In [1]: import numpy as np

In [2]: import numpy.linalg as la

In [3]: np.set_printoptions(precision=2, suppress=True, linewidth=200, floatmode="fixed")

In [4]: rd = lambda a: np.round(a, 2) + 0

In [5]: arr = np.load("block11.npy")

In [6]: arr
Out[6]: 
array([[ 2.00,  1.00,  2.00, -3.00, -2.00, -1.00, -3.00, -3.00, -2.00],
       [-1.00,  1.00,  2.00, -2.00,  3.00,  1.00, -2.00, -2.00, -3.00],
       [ 0.00,  0.00,  7.00,  9.00,  6.00,  8.00,  0.00,  8.00,  0.00],
       [ 0.00,  0.00,  2.00,  7.00,  2.00,  9.00,  3.00,  2.00,  6.00],
       [ 0.00,  0.00,  0.00,  7.00,  0.00,  0.00,  1.00,  7.00,  3.00],
       [ 0.00,  0.00,  7.00,  8.00,  3.00,  9.00,  6.00,  7.00,  6.00],
       [ 0.00,  0.00,  6.00,  9.00,  7.00,  3.00,  8.00,  5.00,  6.00],
       [ 0.00,  0.00,  4.00,  8.00,  5.00,  9.00,  1.00,  4.00,  4.00],
       [ 0.00,  0.00,  4.00,  5.00,  7.00,  6.00,  7.00,  9.00,  0.00]])

In [7]: w1 = np.array([[1, 3, 9],
   ...:     [-8, 3, 3],
   ...:     [-6, -8, -5],
   ...:     [7, 8, 1],
   ...:     [1, 3, 2],
   ...:     [2, -6, 2],
   ...:     [-3, -6, -7],
   ...:     [7, 6, 9],
   ...:     [7, 9, 1]])

In [8]: beta = np.array([3, -4, -1])

In [9]: H = np.maximum(arr @ w1 + beta, 0)

In [10]: print((H > 0).astype(int))
[[0 0 0]
 [0 0 0]
 [1 1 1]
 [1 1 1]
 [1 1 1]
 [1 1 1]
 [1 1 0]
 [1 1 1]
 [1 1 1]]

In [11]: rd((H > 0).mean(axis=0))
Out[11]: array([0.78, 0.78, 0.67])

In [12]: Z = np.array([[1, -3, 1], [1, 3, 3], [-1, 0, 2]])

In [13]: print((H @ Z).round(6).argmax(axis=1))
[0 0 2 2 2 2 2 2 2]

In [14]: H @ Z
Out[14]: 
array([[   0.00,    0.00,    0.00],
       [   0.00,    0.00,    0.00],
       [  59.00, -216.00,  338.00],
       [ 122.00, -213.00,  257.00],
       [ 169.00,  -12.00,  594.00],
       [ 107.00, -276.00,  214.00],
       [ 155.00, -111.00,  273.00],
       [ 106.00, -204.00,  336.00],
       [  34.00, -222.00,  162.00]])

In [15]: arr @ arr
Out[15]: 
array([[  3.00,   3.00, -31.00, -94.00, -48.00, -69.00, -66.00, -64.00, -67.00],
       [ -3.00,   0.00, -15.00, -15.00, -29.00, -33.00, -35.00,  -4.00, -18.00],
       [  0.00,   0.00, 155.00, 296.00, 124.00, 281.00,  89.00, 204.00, 152.00],
       [  0.00,   0.00, 141.00, 226.00, 126.00, 223.00, 145.00, 184.00, 128.00],
       [  0.00,   0.00,  60.00, 129.00,  77.00, 147.00,  57.00,  74.00,  76.00],
       [  0.00,   0.00, 216.00, 352.00, 204.00, 326.00, 178.00, 268.00, 175.00],
       [  0.00,   0.00, 173.00, 332.00, 186.00, 261.00, 163.00, 250.00, 161.00],
       [  0.00,   0.00, 145.00, 260.00, 122.00, 248.00, 123.00, 203.00, 139.00],
       [  0.00,   0.00, 158.00, 303.00, 146.00, 233.00, 123.00, 204.00, 165.00]])

In [16]: np.trace(arr)
Out[16]: np.float64(38.0)

In [17]: rd(np.sort(np.abs(la.eigvals(arr))))
Out[17]: array([ 0.98,  1.73,  1.73,  4.72,  5.82,  6.09,  6.39,  6.39, 36.00])

In [18]: np.allclose(arr, arr.T)
Out[18]: False

In [19]: X = np.loadtxt("w.csv", delimiter=",")

In [20]: X
Out[20]: 
array([[0.00, 0.00, 1.00, 0.00, 0.00, 0.00, 0.00, 0.00, 0.00, 0.00],
       [0.00, 0.00, 0.00, 0.00, 0.00, 1.00, 0.00, 0.00, 0.00, 0.00],
       [0.00, 1.00, 0.00, 0.00, 0.00, 0.00, 0.00, 0.00, 0.00, 0.00],
       [0.00, 0.00, 0.00, 0.00, 0.00, 0.00, 0.00, 0.00, 0.00, 1.00],
       [0.00, 0.00, 0.00, 0.00, 0.00, 0.00, 1.00, 0.00, 0.00, 0.00],
       [0.00, 0.00, 0.00, 0.00, 0.00, 0.00, 0.00, 1.00, 0.00, 0.00],
       [0.00, 0.00, 0.00, 0.00, 0.00, 0.00, 0.00, 0.00, 1.00, 0.00],
       [0.00, 0.00, 0.00, 0.00, 1.00, 0.00, 0.00, 0.00, 0.00, 0.00],
       [1.00, 0.00, 0.00, 0.00, 0.00, 0.00, 0.00, 0.00, 0.00, 0.00],
       [0.00, 0.00, 0.00, 1.00, 0.00, 0.00, 0.00, 0.00, 0.00, 0.00]])

In [21]: rng = np.random.default_rng(546182)

In [22]: idx = rng.permutation(10)

In [23]: idx
Out[23]: array([3, 4, 0, 8, 1, 5, 6, 9, 2, 7])

In [24]: out = X[idx][:, idx]

In [25]: np.trace(out)
Out[25]: np.float64(0.0)

In [26]: K = np.loadtxt("m.csv", delimiter=",")

In [27]: K
Out[27]: 
array([[-2.75,  5.21,  1.70,  2.39,  0.54, -2.01,  0.35],
       [-1.07,  1.70,  0.63,  0.71,  1.29,  0.02,  0.28],
       [ 0.70,  4.31,  2.85, -5.47,  6.20,  0.48, -4.66],
       [ 0.14,  1.30,  1.73, -6.03,  3.58, -0.15, -1.96],
       [-4.25,  2.63,  2.13, -4.63,  3.59, -2.58,  1.22],
       [-6.17,  4.07,  3.70, -1.31,  5.60, -2.09,  2.77],
       [-4.19,  0.87, -0.81, -0.44, -2.46, -4.13,  4.10],
       [ 0.59,  4.33,  3.06, -3.97,  4.57, -1.05, -3.78],
       [-5.85,  4.01,  1.20, -1.24,  1.25, -4.31,  3.68],
       [-2.06, -0.86, -0.23,  0.48, -0.25, -0.75,  2.20],
       [-3.08,  5.90,  1.13,  3.07, -0.64, -3.06,  1.58],
       [-2.65,  3.27,  3.39, -1.60,  4.27, -1.07,  1.36],
       [-5.80,  1.67,  0.06,  1.34, -0.94, -4.22,  5.97],
       [-2.25,  2.60,  1.35, -4.86,  3.30, -2.49,  0.14],
       [-2.14,  0.05, -0.93,  0.22, -2.09, -1.99,  2.16],
       [-3.70,  2.33,  0.52, -0.47, -0.38, -3.23,  3.05],
       [-3.08,  0.95,  0.55, -2.54,  0.55, -2.73,  2.16],
       [-1.59,  1.19, -0.35, -0.62, -1.67, -2.23,  1.21],
       [-7.86,  4.40,  2.01,  2.35,  0.59, -4.04,  5.66],
       [-0.32,  6.13,  3.74, -3.42,  6.01, -0.88, -3.52],
       [-2.41,  4.01,  1.54,  1.61,  1.54, -0.37, -0.35],
       [-3.90,  4.68,  1.84, -3.67,  2.93, -3.02,  0.66],
       [-1.86,  1.29,  0.62, -3.61,  1.47, -1.23,  1.09],
       [-2.07,  3.85,  0.57,  2.28, -0.81, -1.65,  1.06],
       [-7.94,  4.83,  1.29,  2.65, -0.51, -5.31,  7.08],
       [-0.29,  4.16,  1.83, -1.97,  2.96, -0.83, -2.53],
       [-3.93,  0.76,  0.17, -2.62,  0.35, -3.83,  3.66],
       [-1.96,  4.38,  4.42, -3.01,  7.16,  0.19, -2.03],
       [-4.85,  5.37,  2.36,  0.66,  2.83, -2.88,  2.36],
       [-0.85,  4.21,  1.47, -0.07,  0.92, -1.41, -0.85],
       [-0.60,  0.83,  2.07, -6.06,  4.38, -0.70, -1.13],
       [-4.36,  1.60,  1.36,  0.60, -0.16, -2.48,  3.63],
       [-2.85,  1.64, -1.46,  0.50, -2.58, -3.51,  1.70],
       [-3.17,  4.22,  3.22,  1.05,  3.81, -0.42,  0.53],
       [-1.61,  4.03,  4.30, -3.32,  7.35,  0.69, -2.10],
       [-4.60,  4.38,  2.53, -3.35,  2.58, -4.11,  1.82],
       [-3.49,  4.56,  1.63,  0.68, -0.12, -3.36,  1.47],
       [ 0.48,  4.01,  2.58, -2.64,  4.43,  0.08, -3.42],
       [-1.32,  1.96,  0.76, -1.43,  1.22, -1.35,  0.46],
       [-1.06,  1.92,  3.04, -6.22,  6.50, -0.12, -1.05],
       [ 0.23,  1.89,  3.05, -6.64,  6.82,  0.59, -3.10]])

In [28]: P = K @ la.solve(K.T @ K, K.T)

In [29]: rd(P @ K[:, 1])
Out[29]: 
array([ 5.21,  1.70,  4.31,  1.30,  2.63,  4.07,  0.87,  4.33,  4.01, -0.86,  5.90,  3.27,  1.67,  2.60,  0.05,  2.33,  0.95,  1.19,  4.40,  6.13,  4.01,  4.68,  1.29,  3.85,  4.83,  4.16,  0.76,
        4.38,  5.37,  4.21,  0.83,  1.60,  1.64,  4.22,  4.03,  4.38,  4.56,  4.01,  1.96,  1.92,  1.89])

In [30]: rd(np.diag(P))
Out[30]: 
array([0.13, 0.09, 0.21, 0.23, 0.18, 0.26, 0.13, 0.31, 0.12, 0.07, 0.23, 0.28, 0.21, 0.15, 0.06, 0.06, 0.08, 0.10, 0.22, 0.20, 0.25, 0.17, 0.31, 0.14, 0.26, 0.10, 0.19, 0.18, 0.15, 0.12, 0.12, 0.23,
       0.34, 0.15, 0.15, 0.17, 0.20, 0.09, 0.04, 0.19, 0.13])

In [31]: rd(la.eigvalsh(P))
Out[31]: 
array([0.00, 0.00, 0.00, 0.00, 0.00, 0.00, 0.00, 0.00, 0.00, 0.00, 0.00, 0.00, 0.00, 0.00, 0.00, 0.00, 0.00, 0.00, 0.00, 0.00, 0.00, 0.00, 0.00, 0.00, 0.00, 0.00, 0.00, 0.00, 0.00, 0.00, 0.00, 0.00,
       0.00, 0.00, 1.00, 1.00, 1.00, 1.00, 1.00, 1.00, 1.00])
